% python3 -q
>>> import numpy as np
>>> np.set_printoptions(precision=2, suppress=True, linewidth=160, floatmode="fixed")
>>> rd = lambda a: np.round(a, 2) + 0
>>> A = np.array([[-5, -4, 0, 0], [-3, -1, 0, 0], [0, 0, -5, -4], [0, 0, -3, -1]])
>>> vec = np.array([-2, -2, -9, -2])
>>> a = np.maximum(A @ vec, 0)
>>> print(np.maximum(A @ (3 * vec), 0))
[ 54  24 159  87]
>>> print(A.T @ a)
[-114  -80 -352 -241]
>>> print(rd(np.tanh(A @ vec)))
[1.00 1.00 1.00 1.00]
>>> J = np.load("case14.npy")
>>> print(J)
[[ 0  0 17 45  0 24  3  0 17  0]
 [ 0  0 22  0  3  2  0 28  0  0]
 [ 0  0  0  0  0 10  9  0  5 19]
 [ 1  0  0  5 17 27  4  0  0  0]
 [ 0  0 16  0  3  0  0 34  0  0]
 [ 0  0  0  0  0 23  1  0  0  0]
 [ 6 38 41 41  0  0  8 38 34  0]
 [17 21  0  0 24  0 41 23 13 21]
 [ 0 38 52 16  0  0 12 52 44 11]
 [ 0 18 40 24  0  0  0 39 21  0]
 [ 2  0  0 10 30 29  0  0  0  0]
 [ 2  0  0  0 33 11  0  0  0  0]
 [ 7 47 46 19  0  0 24 52 44 11]
 [ 6  6  1  0 34  0  3 31  0  0]
 [ 0  0  0  3  5 42  0  0  0  0]
 [15 35 26 17 13  0 17 35 25  0]
 [ 5 19 13  0  3  0 25 17 19 12]
 [ 0  5 27  0  0  0  0 29 15  0]
 [ 0  0  0  0 28  7  0  0  0  0]
 [ 5 19 10  0  0  0 35 15 21 22]
 [ 0  6  7  0  1  0 22 20 12 20]
 [ 0  0  0 28  0 37  5  0  0  0]
 [13  9  0 37 11 19 18  0  6  0]
 [ 9 29 23  1  7  0 20 32 24  5]
 [ 0  0 17 64  0 35  0  0  7  0]
 [ 0  0  0 21 10 36  0  0  0  0]
 [18 18  0  0  7  0 55  0 17 28]
 [ 0  0  0  0  2  1 23  0  3 13]
 [ 0  0 20  0  0  0  0 10 14  5]
 [15 49 42  8 10  0 19 63 37  2]
 [ 8 26 15  0  0  0 39 17 27 23]
 [ 0  9 47 11  0  0  0 38 26  0]
 [ 0  0 28  0  6  0  0 50  0  0]
 [13 11  0  0 29  0 16 14  2  0]
 [ 0  0 28 74  0 39  0  0  9  0]
 [12 44 32  0  4  0 40 58 38 26]
 [ 0  0  6  2  0 11 10  0 10 11]]
>>> D = np.linalg.norm(J[:, None] - J[None], axis=-1)
>>> print(D[8].round(6).argsort(kind="stable")[:4])
[ 8 12 29  6]
>>> print(np.linalg.matrix_rank(D ** 2))
12
>>> print(np.unravel_index(D.round(6).argmax(), D.shape))
(np.int64(34), np.int64(35))
>>> print(D.mean(axis=1).argmax())
34
>>> vec = np.array([2, 2, 0, 3, 0, 3, 0, 3, 2, 2])
>>> y = J @ vec
>>> print(rd(np.linalg.solve(J.T @ J, J.T @ y)))
[2.00 2.00 0.00 3.00 0.00 3.00 0.00 3.00 2.00 2.00]
>>> print(rd(np.linalg.pinv(J) @ J))
[[1.00 0.00 0.00 0.00 0.00 0.00 0.00 0.00 0.00 0.00]
 [0.00 1.00 0.00 0.00 0.00 0.00 0.00 0.00 0.00 0.00]
 [0.00 0.00 1.00 0.00 0.00 0.00 0.00 0.00 0.00 0.00]
 [0.00 0.00 0.00 1.00 0.00 0.00 0.00 0.00 0.00 0.00]
 [0.00 0.00 0.00 0.00 1.00 0.00 0.00 0.00 0.00 0.00]
 [0.00 0.00 0.00 0.00 0.00 1.00 0.00 0.00 0.00 0.00]
 [0.00 0.00 0.00 0.00 0.00 0.00 1.00 0.00 0.00 0.00]
 [0.00 0.00 0.00 0.00 0.00 0.00 0.00 1.00 0.00 0.00]
 [0.00 0.00 0.00 0.00 0.00 0.00 0.00 0.00 1.00 0.00]
 [0.00 0.00 0.00 0.00 0.00 0.00 0.00 0.00 0.00 1.00]]
>>> print(y)
[241  90  78  98 102  69 393 213 390 267 121  37 431 117 135 306 161 127  21 179 136 195 224 233 311 171 162  35  68 419 219 217 150  94 357 414  81]
>>> rng = np.random.default_rng(13)
>>> y = y + 0.02 * rng.normal(size=37)
>>> print(rd(y))
[241.04  89.94  78.02  98.00 102.03  69.01 393.04 213.00 389.99 267.01 121.01  36.99 431.00 117.01 135.01 305.99 160.99 126.96  21.03 179.00 136.03 195.01
 224.04 233.03 311.01 171.03 161.98  35.03  67.97 419.01 219.02 217.00 149.99  93.98 356.99 414.02  81.02]
>>> beta, *_ = np.linalg.lstsq(J, y)
>>> print([round(float(np.linalg.norm(np.linalg.solve(J.T @ J + lam * np.eye(10), J.T @ y))), 2) for lam in (0, 1, 10, 100)])
[6.56, 6.55, 6.46, 6.04]
>>> print(rd(J.T @ (y - J @ beta)))
[0.00 0.00 0.00 0.00 0.00 0.00 0.00 0.00 0.00 0.00]
>>> print(rd(np.linalg.norm(y - J @ beta)))
0.1
>>> print(rd(beta))
[2.00 2.00 0.00 3.00 0.00 3.00 0.00 3.00 2.00 2.00]
